In [1]: import numpy as np

In [2]: np.set_printoptions(precision=2, suppress=True, linewidth=200)

In [3]: feats = np.diag(20 * np.array([1, 2, 2, 0, 1, 0])) + np.array([[1, 1, 2, 2, 0, 0],
   ...:     [1, 2, 0, 3, 1, 3],
   ...:     [2, 0, 3, 3, 0, 3],
   ...:     [0, 1, 3, 2, 3, 1],
   ...:     [3, 0, 3, 0, 0, 2],
   ...:     [3, 3, 2, 0, 3, 0]])

In [4]: print(feats)
[[21  1  2  2  0  0]
 [ 1 42  0  3  1  3]
 [ 2  0 43  3  0  3]
 [ 0  1  3  2  3  1]
 [ 3  0  3  0 20  2]
 [ 3  3  2  0  3  0]]

In [5]: vec = np.array([1, 2, 2, 0, 1, 0])

In [6]: target = feats @ vec

In [7]: print(target)
[27 86 88 11 29 16]

In [8]: print(np.round(np.linalg.solve(feats, target), 2) + 0)
[1. 2. 2. 0. 1. 0.]

In [9]: print(np.round(np.linalg.solve(feats, feats[:, 2]), 2) + 0)
[0. 0. 1. 0. 0. 0.]

In [10]: print(np.linalg.solve(feats.T, feats[5]))
[ 0.  0.  0.  0. -0.  1.]

In [11]: K = np.array([[-4, -5, -4, -5, -5],
    ...:     [2, 1, 2, 1, 1],
    ...:     [-4, -5, -4, -5, -5],
    ...:     [-3, -4, -3, -4, -4],
    ...:     [0, -1, 0, -1, -1]])

In [12]: # columns 0 and 2 are equal

In [13]: rng = np.random.default_rng(15715)

In [14]: z = rng.permutation(6)

In [15]: print(z)
[2 0 5 3 1 4]

In [16]: out = feats[z][:, z]

In [17]: print(np.allclose(out, feats))
False

In [18]: print(np.sort(np.abs(np.linalg.eigvals(out))))
[ 0.48  1.7  19.67 21.12 42.18 43.81]

In [19]: print(np.trace(out))
128

In [20]: print(np.round(np.linalg.det(K.T), 2))
0.0

In [21]: print(round(float(np.linalg.eigvals(K).sum().real), 2))
-12.0

In [22]: print(np.round(np.linalg.eigvals(K), 2) + 0)
[-9.74  0.   -2.26  0.    0.  ]

In [23]: mat = np.load("out17.npy")

In [24]: print(mat)
[[-15 -15   3]
 [-10 -10   2]
 [-10 -10   2]
 [  0   0   0]
 [ -5  -5   1]]

In [25]: # columns 0 and 1 are equal

In [26]: out = np.array([[1, 2, 1], [0, 2, 0], [0, 2, 0]])

In [27]: print(np.vstack([mat, out.T]).shape)
(8, 3)

In [28]: print(np.linalg.matrix_rank(mat @ out))
1

In [29]: print(np.unique(mat.round(6), axis=0).shape)
(4, 3)

In [30]: try:
    ...:     np.linalg.inv(mat)
    ...: except np.linalg.LinAlgError as e:
    ...:     print(e)
    ...: 
Last 2 dimensions of the array must be square

In [31]: print(np.abs(np.diag(np.linalg.qr(mat)[1])) > 1e-9)
[ True False False]

In [32]: print(np.round(np.trace(np.linalg.pinv(mat) @ mat), 2))
1.0

In [33]: print(np.allclose(mat[:-1].T @ np.linalg.lstsq(mat[:-1].T, mat[-1])[0], mat[-1]))
True

In [34]: print(mat.shape)
(5, 3)

In [35]: print(np.count_nonzero(mat))
12

In [36]: print(mat - mat[0])
[[ 0  0  0]
 [ 5  5 -1]
 [ 5  5 -1]
 [15 15 -3]
 [10 10 -2]]

In [37]: np.zeros(5, 3)
Traceback (most recent call last):
  Cell In[37], line 1
    np.zeros(5, 3)
TypeError: Cannot interpret '3' as a data type


In [38]: print(np.abs(mat).max())
15

In [39]: print(np.unravel_index(np.abs(mat).argmax(), mat.shape))
(np.int64(0), np.int64(0))

In [40]: print(mat.sum(axis=1))
[-27 -18 -18   0  -9]

In [41]: print(mat.mean(axis=0))
[-8.  -8.   1.6]

In [42]: T = np.stack([mat, 5 * mat, mat[::-1]])

In [43]: print(np.einsum("bij,cij->bc", T, T))
[[  918  4590   510]
 [ 4590 22950  2550]
 [  510  2550   918]]

In [44]: print(np.linalg.matrix_rank(T))
[1 1 1]

In [45]: Uu, sv, VT = np.linalg.svd(mat)

In [46]: evecs = VT[:(sv > 1e-8).sum()]

In [47]: vec = mat[1] + 3 * mat[2] + rng.integers(2) * np.eye(3)[1]

In [48]: print(vec)
[-40. -39.   8.]

In [49]: print(np.linalg.matrix_rank(np.vstack([mat, vec])))
2

In [50]: print(np.diag(evecs.T @ evecs))
[0.49 0.49 0.02]

In [51]: print(np.allclose(evecs.T @ evecs @ vec, vec))
False

In [52]: print(evecs.T @ evecs)
[[ 0.49  0.49 -0.1 ]
 [ 0.49  0.49 -0.1 ]
 [-0.1  -0.1   0.02]]

In [53]: E = np.load("dump.npy")

In [54]: print(E)
[[-0.3  -0.58  3.41 -2.73]
 [-0.24  2.58 -2.6  -1.92]
 [-0.18  0.24  1.02 -1.62]
 [ 0.    1.88 -3.33  0.57]]

In [55]: # rank 3

In [56]: Uu, sv, VT = np.linalg.svd(E)

In [57]: evecs = VT[:(sv > 1e-8).sum()]

In [58]: vec = E[0] + 5 * E[2] + rng.integers(2) * np.eye(4)[0]

In [59]: print(vec)
[ -1.2    0.62   8.51 -10.83]

In [60]: print(np.diag(evecs.T @ evecs))
[0.07 0.94 0.98 1.  ]

In [61]: print(round(np.linalg.norm(vec - evecs.T @ evecs @ vec), 2))
0.0

In [62]: print(np.allclose(evecs.T @ evecs @ vec, vec))
True

In [63]: r = np.linalg.matrix_rank(E)

In [64]: print(r)
3

In [65]: N = np.linalg.svd(E)[2][r:].T

In [66]: print(np.round(E @ N, 2) + 0)
[[0.]
 [0.]
 [0.]
 [0.]]

In [67]: print([int(np.linalg.matrix_rank(np.delete(E, i, axis=0))) for i in range(4)])
[3, 3, 3, 3]

In [68]: print(np.argsort(-np.linalg.norm(E, axis=0).round(6), kind="stable")[:3])
[2 3 1]

In [69]: print(round(float(np.linalg.norm(E, 2) / np.linalg.norm(E)), 2))
0.85

In [70]: print(round(float(np.linalg.eigvals(E).sum().real), 2))
3.87

In [71]: print(np.round(np.linalg.eigvals(E), 2) + 0)
[3.07+0.j   0.  +0.j   0.4 +0.34j 0.4 -0.34j]

In [72]: print(np.round(np.linalg.det(E.T), 2))
0.0

In [73]: print(np.round(np.poly(E), 2) + 0)
[ 1.   -3.87  2.75 -0.86  0.  ]

In [74]: X = np.load("x.npy")

In [75]: print(X)
[[ -8.06  10.03 -14.29 -12.77]
 [ 17.43 -23.03  15.43   5.86]
 [ 15.58 -20.75  17.7    5.94]
 [ 16.6  -24.21  16.59   8.45]
 [ 16.03 -22.09  15.98   5.53]
 [ 16.11 -22.08  18.31   6.08]
 [ 15.82 -22.42  17.27   7.21]
 [ 15.97 -21.63  16.95   7.77]
 [ -8.56   8.29 -14.76 -10.22]
 [ 16.48 -22.27  18.41   8.  ]
 [ 17.22 -21.72  14.75   5.96]
 [ -8.27   9.76 -14.86 -13.11]
 [ -8.03   9.61 -15.09 -10.51]
 [ -8.85   9.55 -15.67 -10.31]
 [ 16.38 -21.76  16.72   5.26]
 [ 17.72 -21.21  17.06   5.81]
 [ -8.1    9.32 -15.1  -10.63]
 [ -9.04   8.3  -15.74  -9.99]
 [ -7.34   8.41 -15.67 -12.71]
 [-10.83   7.22 -17.83 -11.29]
 [ -9.68   9.82 -14.94 -11.96]]

In [76]: vec = np.array([1, 1, 1, 0])

In [77]: target = X @ vec

In [78]: print(np.round(np.linalg.pinv(X) @ X, 2) + 0)
[[1. 0. 0. 0.]
 [0. 1. 0. 0.]
 [0. 0. 1. 0.]
 [0. 0. 0. 1.]]

In [79]: print(np.round(np.linalg.lstsq(X, target)[0], 2) + 0)
[1. 1. 1. 0.]

In [80]: target = target + 0.05 * rng.normal(size=21)

In [81]: print(target)
[-12.29   9.86  12.54   9.06   9.91  12.28  10.63  11.31 -15.03  12.6   10.34 -13.38 -13.48 -15.01  11.34  13.55 -13.89 -16.48 -14.61 -21.48 -14.77]

In [82]: beta, *_ = np.linalg.lstsq(X, target)

In [83]: print([round(float(np.linalg.norm(np.linalg.solve(X.T @ X + lam * np.eye(4), X.T @ target))), 2) for lam in (0, 1, 10, 100)])
[1.74, 1.69, 1.39, 0.86]

In [84]: print(beta)
[1.02 1.01 0.99 0.01]

In [85]: print(np.round(X.T @ (target - X @ beta), 2) + 0)
[0. 0. 0. 0.]

In [86]: Xs = (X - X.mean(axis=0)) / X.std(axis=0)

In [87]: print(Xs.std(axis=0))
[1. 1. 1. 1.]

In [88]: print(np.argwhere(np.abs(Xs) > 2))
[]

In [89]: beta = np.linalg.lstsq(np.delete(Xs, 1, axis=1), Xs[:, 1])[0]

In [90]: print(round(float(1 - np.var(Xs[:, 1] - np.delete(Xs, 1, axis=1) @ beta)), 2))
1.0

In [91]: print(beta)
[-0.55 -0.04 -0.41]

In [92]: G = np.cov(X, rowvar=False)

In [93]: print(G.shape)
(4, 4)

In [94]: print(np.argsort(-X.std(axis=0).round(6), kind="stable"))
[2 1 0 3]

In [95]: print(G)
[[ 166.5  -205.05  212.49  117.65]
 [-205.05  254.73 -262.41 -146.26]
 [ 212.49 -262.41  273.1   151.05]
 [ 117.65 -146.26  151.05   85.02]]

In [96]: print(np.linalg.eigvalsh(G)[::-1])
[776.29   1.6    1.01   0.45]

In [97]: print(np.round(np.corrcoef(X[:, 0], X[:, 2])[0, 1], 2))
1.0

In [98]: print(np.corrcoef(X.T))
[[ 1.   -1.    1.    0.99]
 [-1.    1.   -0.99 -0.99]
 [ 1.   -0.99  1.    0.99]
 [ 0.99 -0.99  0.99  1.  ]]

In [99]: print(np.polyfit(X[:, 0], X[:, 2], 1))
[ 1.28 -4.26]
